In [1]: import numpy as np

In [2]: from numpy import linalg as LA

In [3]: np.set_printoptions(precision=2, suppress=True, linewidth=200, sign=" ")

In [4]: arr = np.load("m.npy")

In [5]: arr
Out[5]: 
array([[ 0.81, -0.08, -0.58],
       [-0.15,  0.93, -0.34],
       [-0.56, -0.36, -0.74]])

In [6]: hat = np.triu(np.array([[-3, 2, -2], [3, 3, 0], [-2, -1, 3]]), 1) + np.eye(3)

In [7]: A2 = hat @ arr @ LA.inv(hat)

In [8]: np.poly(A2)
Out[8]: array([ 1., -1., -1.,  1.])

In [9]: np.round(np.trace(A2), 2), round(float(np.trace(arr)), 2)
Out[9]: (np.float64(1.0), 1.0)

In [10]: A2
Out[10]: 
array([[ 1.63, -0.75,  3.49],
       [-0.15,  1.23, -0.64],
       [-0.56,  0.76, -1.86]])

In [11]: LA.matrix_rank(A2)
Out[11]: np.int64(3)

In [12]: Uu, sv, vt = LA.svd(A2, full_matrices=False)

In [13]: np.cumsum(sv ** 2) / np.sum(sv ** 2)
Out[13]: array([ 0.94,  1.  ,  1.  ])

In [14]: sv
Out[14]: array([ 4.53,  1.1 ,  0.2 ])

In [15]: np.round(Uu.T @ A2 @ vt.T, 2) + 0
Out[15]: 
array([[ 4.53,  0.  ,  0.  ],
       [ 0.  ,  1.1 ,  0.  ],
       [ 0.  ,  0.  ,  0.2 ]])

In [16]: Uu.shape, sv.shape, vt.shape
Out[16]: ((3, 3), (3,), (3, 3))

In [17]: np.abs(Uu[:, 0]).round(6).argmax()
Out[17]: np.int64(0)

In [18]: (sv > 1e-8).sum()
Out[18]: np.int64(3)

In [19]: sv / sv[0]
Out[19]: array([ 1.  ,  0.24,  0.04])

In [20]: A2 = LA.invert(arr)
---------------------------------------------------------------------------
AttributeError                            Traceback (most recent call last)
Cell In[20], line 1
----> 1 A2 = LA.invert(arr)

AttributeError: module 'numpy.linalg' has no attribute 'invert'

In [21]: A2 = LA.inv(arr)

In [22]: round(float(LA.cond(arr)), 2)
Out[22]: 1.0

In [23]: np.allclose(A2, arr.T)
Out[23]: True

In [24]: round(LA.slogdet(arr)[0], 2)
Out[24]: np.float64(-1.0)

In [25]: q = arr.astype(float).copy()

In [26]: for j in range(3):
    ...:     q[:, j] -= q[:, :j] @ (q[:, :j].T @ q[:, j])
    ...:     q[:, j] /= LA.norm(q[:, j])
    ...: 

In [27]: np.round(q.T @ q, 2) + 0
Out[27]: 
array([[ 1.,  0.,  0.],
       [ 0.,  1.,  0.],
       [ 0.,  0.,  1.]])

In [28]: q
Out[28]: 
array([[ 0.81, -0.08, -0.58],
       [-0.15,  0.93, -0.34],
       [-0.56, -0.36, -0.74]])

In [29]: m1 = np.load("test15.npy")

In [30]: m1
Out[30]: 
array([[ 3,  4,  4,  5],
       [ 2,  3,  3,  4],
       [ 0,  1,  1,  2]])

In [31]: np.unique(m1.round(6), axis=0).shape
Out[31]: (3, 4)

In [32]: np.abs(np.diag(LA.qr(m1)[1])) > 1e-9
Out[32]: array([ True,  True, False])

In [33]: blk = np.stack([m1, 3 * m1, m1[::-1]])

In [34]: blk.shape
Out[34]: (3, 3, 4)

In [35]: LA.norm(blk, axis=(1, 2))
Out[35]: array([ 10.49,  31.46,  10.49])

In [36]: (blk @ m1.T).shape
Out[36]: (3, 3, 3)

In [37]: LA.matrix_rank(blk)
Out[37]: array([ 2,  2,  2])

In [38]: feats = np.loadtxt("case1.csv", delimiter=",")

In [39]: feats
Out[39]: 
array([[ 0.7, -0.4, -0.8,  1.3],
       [-1.9,  2.1, -2.3,  0.5],
       [-0.1, -1. ,  0. ,  2.1],
       [-0.2, -0.3, -1.7, -0.4],
       [-0.6,  1.3,  0. , -0.7],
       [-1.1,  0.3,  0.5, -0.1],
       [-1.4,  1.3, -0.5, -1.8],
       [-0.2,  0.7,  1.6,  0.7],
       [-0.9,  0. ,  0. , -0.1],
       [ 0.5,  2.6,  0.6, -0.9],
       [-0.6, -0.2,  0.6, -1.6],
       [-0.7,  0.2,  2.2, -0.1],
       [ 0.6, -2.3, -0.3,  0.4],
       [-0.7,  0.2, -0.7, -0.4],
       [-0.5,  0.6, -0.6, -1.4],
       [ 0.1, -0.3,  0.3, -0.3],
       [-1.2,  1.5,  1.5, -0.6],
       [-0.5, -0.4,  1.2, -0.6],
       [ 1.2,  1.4,  0.7,  1.5],
       [-0.6, -0.8, -1.2, -0.4],
       [ 1.5,  2. ,  0.8,  1.4],
       [-0.1,  0.5,  1.6,  0.4],
       [-0.2, -0.4,  1.2, -1.4],
       [-0.1, -2.7, -0.5, -1.2],
       [-0.8, -0.2,  1.6,  0.8],
       [-1.4, -0.8,  0.2, -0.5],
       [-1.7, -1.7,  1.4, -0.5],
       [ 0.5, -1.7, -2.4,  1.1]])

In [40]: d = LA.norm(feats[:, None] - feats[None], axis=-1)

In [41]: d.mean(axis=1).argmax()
Out[41]: np.int64(1)

In [42]: d[:5, :5]
Out[42]: 
array([[ 0.  ,  3.99,  1.51,  2.13,  3.04],
       [ 3.99,  0.  ,  4.55,  3.13,  3.01],
       [ 1.51,  4.55,  0.  ,  3.1 ,  3.66],
       [ 2.13,  3.13,  3.1 ,  0.  ,  2.39],
       [ 3.04,  3.01,  3.66,  2.39,  0.  ]])

In [43]: np.unravel_index(d.round(6).argmax(), d.shape)
Out[43]: (np.int64(20), np.int64(23))

In [44]: d.shape
Out[44]: (28, 28)

In [45]: d[3].round(6).argsort(kind="stable")[:4]
Out[45]: array([  3,  19,  13,  14])

In [46]: LA.matrix_rank(d ** 2)
Out[46]: np.int64(6)

In [47]: np.argsort(-LA.norm(m1, axis=0).round(6), kind="stable")[:3]
Out[47]: array([ 3,  1,  2])

In [48]: [round(float(x), 2) for x in LA.svd(m1, compute_uv=False)[:3]]
Out[48]: [10.44, 1.01, 0.0]

In [49]: f = np.array([-1, -1, 0])

In [50]: np.convolve(feats[25], f)
Out[50]: array([ 1.4,  2.2,  0.6,  0.3,  0.5,  0. ])

In [51]: np.polyval(f, feats[25])
Out[51]: array([-0.56,  0.16, -0.24,  0.25])

In [52]: E = np.loadtxt("x.csv", delimiter=",")

In [53]: E
Out[53]: 
array([[ 2.,  1.,  0.,  2.,  1.,  0.],
       [ 0.,  1.,  1.,  1.,  2.,  2.],
       [ 2.,  1.,  2.,  2.,  2.,  2.],
       [ 0.,  1.,  1.,  2.,  1.,  1.],
       [ 1.,  0.,  2.,  2.,  2.,  1.],
       [ 0.,  2.,  0.,  2.,  0.,  0.]])

In [54]: x0 = np.array([3, 3, -3, -1, 2, -1])

In [55]: y = E @ x0

In [56]: c, lr = np.zeros(6), 1 / LA.norm(E, 2) ** 2

In [57]: for i in range(300):
    ...:     c -= lr * E.T @ (E @ c - y)
    ...:     if i % 50 == 0: print(i, round(LA.norm(E @ c - y), 2))
    ...: 
0 8.55
50 1.55
100 0.72
150 0.5
200 0.41
250 0.36

In [58]: c
Out[58]: array([ 3.04,  2.35, -3.51, -0.41,  1.43, -0.18])

In [59]: F = np.loadtxt("out1.csv", delimiter=",")

In [60]: F.round(2) + 0
Out[60]: 
array([[-0.52,  0.22,  0.04,  0.09, -0.37,  0.59,  0.38, -0.22],
       [-0.05, -0.36,  0.38, -0.76, -0.34, -0.09,  0.01, -0.12],
       [-0.57, -0.14,  0.  ,  0.34, -0.38, -0.5 , -0.38, -0.02],
       [-0.42,  0.1 , -0.32, -0.37,  0.16,  0.  ,  0.07,  0.74],
       [ 0.21, -0.01,  0.52,  0.32, -0.28, -0.17,  0.45,  0.52],
       [-0.36,  0.  ,  0.66,  0.06,  0.61,  0.13, -0.2 , -0.01],
       [ 0.1 , -0.66, -0.06,  0.21, -0.12,  0.55, -0.33,  0.28],
       [-0.21, -0.6 , -0.21,  0.11,  0.33, -0.21,  0.59, -0.2 ]])

In [61]: rng = np.random.default_rng(69199)

In [62]: labels = rng.permutation(8)

In [63]: A2 = F[:, labels] * rng.choice([-1, 1], 8)

In [64]: A2.round(2) + 0
Out[64]: 
array([[-0.22, -0.52,  0.37,  0.22, -0.59, -0.04,  0.09, -0.38],
       [-0.12, -0.05,  0.34, -0.36,  0.09, -0.38, -0.76, -0.01],
       [-0.02, -0.57,  0.38, -0.14,  0.5 ,  0.  ,  0.34,  0.38],
       [ 0.74, -0.42, -0.16,  0.1 ,  0.  ,  0.32, -0.37, -0.07],
       [ 0.52,  0.21,  0.28, -0.01,  0.17, -0.52,  0.32, -0.45],
       [-0.01, -0.36, -0.61,  0.  , -0.13, -0.66,  0.06,  0.2 ],
       [ 0.28,  0.1 ,  0.12, -0.66, -0.55,  0.06,  0.21,  0.33],
       [-0.2 , -0.21, -0.33, -0.6 ,  0.21,  0.21,  0.11, -0.59]])

In [65]: Uu, _, vt = LA.svd(F.T @ A2)

In [66]: np.round(LA.lstsq(F, A2)[0], 2) + 0
Out[66]: 
array([[ 0.,  1.,  0.,  0.,  0.,  0.,  0.,  0.],
       [ 0.,  0.,  0.,  1.,  0.,  0.,  0.,  0.],
       [ 0.,  0.,  0.,  0.,  0., -1.,  0.,  0.],
       [ 0.,  0.,  0.,  0.,  0.,  0.,  1.,  0.],
       [ 0.,  0., -1.,  0.,  0.,  0.,  0.,  0.],
       [ 0.,  0.,  0.,  0., -1.,  0.,  0.,  0.],
       [ 0.,  0.,  0.,  0.,  0.,  0.,  0., -1.],
       [ 1.,  0.,  0.,  0.,  0.,  0.,  0.,  0.]])

In [67]: np.round(Uu @ vt, 2) + 0
Out[67]: 
array([[ 0.,  1.,  0.,  0.,  0.,  0.,  0.,  0.],
       [ 0.,  0.,  0.,  1.,  0.,  0.,  0.,  0.],
       [ 0.,  0.,  0.,  0.,  0., -1.,  0.,  0.],
       [ 0.,  0.,  0.,  0.,  0.,  0.,  1.,  0.],
       [ 0.,  0., -1.,  0.,  0.,  0.,  0.,  0.],
       [ 0.,  0.,  0.,  0., -1.,  0.,  0.,  0.],
       [ 0.,  0.,  0.,  0.,  0.,  0.,  0., -1.],
       [ 1.,  0.,  0.,  0.,  0.,  0.,  0.,  0.]])

In [68]: A2 = LA.inv(F)

In [69]: np.round(LA.cond(F), 2)
Out[69]: np.float64(1.0)

In [70]: np.round(F @ A2, 2) + 0
Out[70]: 
array([[ 1.,  0.,  0.,  0.,  0.,  0.,  0.,  0.],
       [ 0.,  1.,  0.,  0.,  0.,  0.,  0.,  0.],
       [ 0.,  0.,  1.,  0.,  0.,  0.,  0.,  0.],
       [ 0.,  0.,  0.,  1.,  0.,  0.,  0.,  0.],
       [ 0.,  0.,  0.,  0.,  1.,  0.,  0.,  0.],
       [ 0.,  0.,  0.,  0.,  0.,  1.,  0.,  0.],
       [ 0.,  0.,  0.,  0.,  0.,  0.,  1.,  0.],
       [ 0.,  0.,  0.,  0.,  0.,  0.,  0.,  1.]])

In [71]: np.round(LA.det(F) * A2, 2) + 0
Out[71]: 
array([[ 0.52,  0.05,  0.57,  0.42, -0.21,  0.36, -0.1 ,  0.21],
       [-0.22,  0.36,  0.14, -0.1 ,  0.01,  0.  ,  0.66,  0.6 ],
       [-0.04, -0.38,  0.  ,  0.32, -0.52, -0.66,  0.06,  0.21],
       [-0.09,  0.76, -0.34,  0.37, -0.32, -0.06, -0.21, -0.11],
       [ 0.37,  0.34,  0.38, -0.16,  0.28, -0.61,  0.12, -0.33],
       [-0.59,  0.09,  0.5 ,  0.  ,  0.17, -0.13, -0.55,  0.21],
       [-0.38, -0.01,  0.38, -0.07, -0.45,  0.2 ,  0.33, -0.59],
       [ 0.22,  0.12,  0.02, -0.74, -0.52,  0.01, -0.28,  0.2 ]])

In [72]: (np.abs(A2) > 1e-9).astype(int)
Out[72]: 
array([[ 1,  1,  1,  1,  1,  1,  1,  1],
       [ 1,  1,  1,  1,  1,  0,  1,  1],
       [ 1,  1,  1,  1,  1,  1,  1,  1],
       [ 1,  1,  1,  1,  1,  1,  1,  1],
       [ 1,  1,  1,  1,  1,  1,  1,  1],
       [ 1,  1,  1,  1,  1,  1,  1,  1],
       [ 1,  1,  1,  1,  1,  1,  1,  1],
       [ 1,  1,  1,  1,  1,  1,  1,  1]])

In [73]: np.allclose(A2, F.T)
Out[73]: True

In [74]: np.round(LA.slogdet(F)[0], 2)
Out[74]: np.float64(-1.0)

In [75]: data = np.load("run2.npy")

In [76]: data
Out[76]: 
array([[-3,  2,  2,  0,  0],
       [-1,  1, -1, -2, -3],
       [-1, -2,  0,  1,  2],
       [-1,  2,  0,  3, -3],
       [ 0, -1,  1, -3,  1]])

In [77]: data @ data
Out[77]: 
array([[  5,  -8,  -8,  -2,  -2],
       [  5,   0,  -6,   0,  -2],
       [  4,  -4,   2,   1,   5],
       [ -2,   9,  -7,  14, -18],
       [  3, -10,   2,  -9,  15]])

In [78]: assert data == data.T
---------------------------------------------------------------------------
ValueError                                Traceback (most recent call last)
Cell In[78], line 1
----> 1 assert data == data.T

ValueError: The truth value of an array with more than one element is ambiguous. Use a.any() or a.all()

In [79]: hat = np.triu(np.array([[3, 0, 3, 3, 1],
    ...:     [1, 3, 2, 3, 3],
    ...:     [1, 2, 3, 2, 3],
    ...:     [0, 3, 3, 2, 2],
    ...:     [0, 1, 0, 1, 1]]), 1) + np.eye(5)

In [80]: A2 = hat @ data @ LA.inv(hat)

In [81]: np.trace(A2), np.trace(data)
Out[81]: (np.float64(2.0), np.int64(2))

In [82]: A2
Out[82]: 
array([[ -9.,   1.,  28., -23., -34.],
       [ -6.,   0.,  20., -22., -15.],
       [ -3.,  -1.,  14., -18.,  -1.],
       [ -1.,   0.,   5., -10.,   5.],
       [  0.,  -1.,   3.,  -6.,   7.]])

In [83]: round(float(LA.det(A2)), 2)
Out[83]: -138.0

In [84]: LA.matrix_rank(A2)
Out[84]: np.int64(5)

In [85]: np.allclose(A2, A2.T)
Out[85]: False

In [86]: round(LA.det(A2), 2)
Out[86]: np.float64(-138.0)

In [87]: (A2 - A2.T) / 2
Out[87]: 
array([[  0. ,   3.5,  15.5, -11. , -17. ],
       [ -3.5,   0. ,  10.5, -11. ,  -7. ],
       [-15.5, -10.5,   0. , -11.5,  -2. ],
       [ 11. ,  11. ,  11.5,   0. ,   5.5],
       [ 17. ,   7. ,   2. ,  -5.5,   0. ]])

In [88]: (A2 + A2.T) / 2
Out[88]: 
array([[ -9. ,  -2.5,  12.5, -12. , -17. ],
       [ -2.5,   0. ,   9.5, -11. ,  -8. ],
       [ 12.5,   9.5,  14. ,  -6.5,   1. ],
       [-12. , -11. ,  -6.5, -10. ,  -0.5],
       [-17. ,  -8. ,   1. ,  -0.5,   7. ]])

In [89]: np.allclose(A2 @ A2.T, A2.T @ A2)
Out[89]: False

In [90]: LA.matrix_power(A2, 3)
Out[90]: 
array([[ -52.,  161., -161.,  160., -429.],
       [ -37.,   90.,  -27.,  -46., -113.],
       [  -7.,    4.,   61., -123.,  102.],
       [   6.,  -17.,   47.,  -90.,  135.],
       [   8.,  -41.,   89., -129.,  182.]])

In [91]: np.sort(np.abs(LA.eigvals(A2)))
Out[91]: array([ 1.48,  2.18,  2.83,  2.83,  5.35])
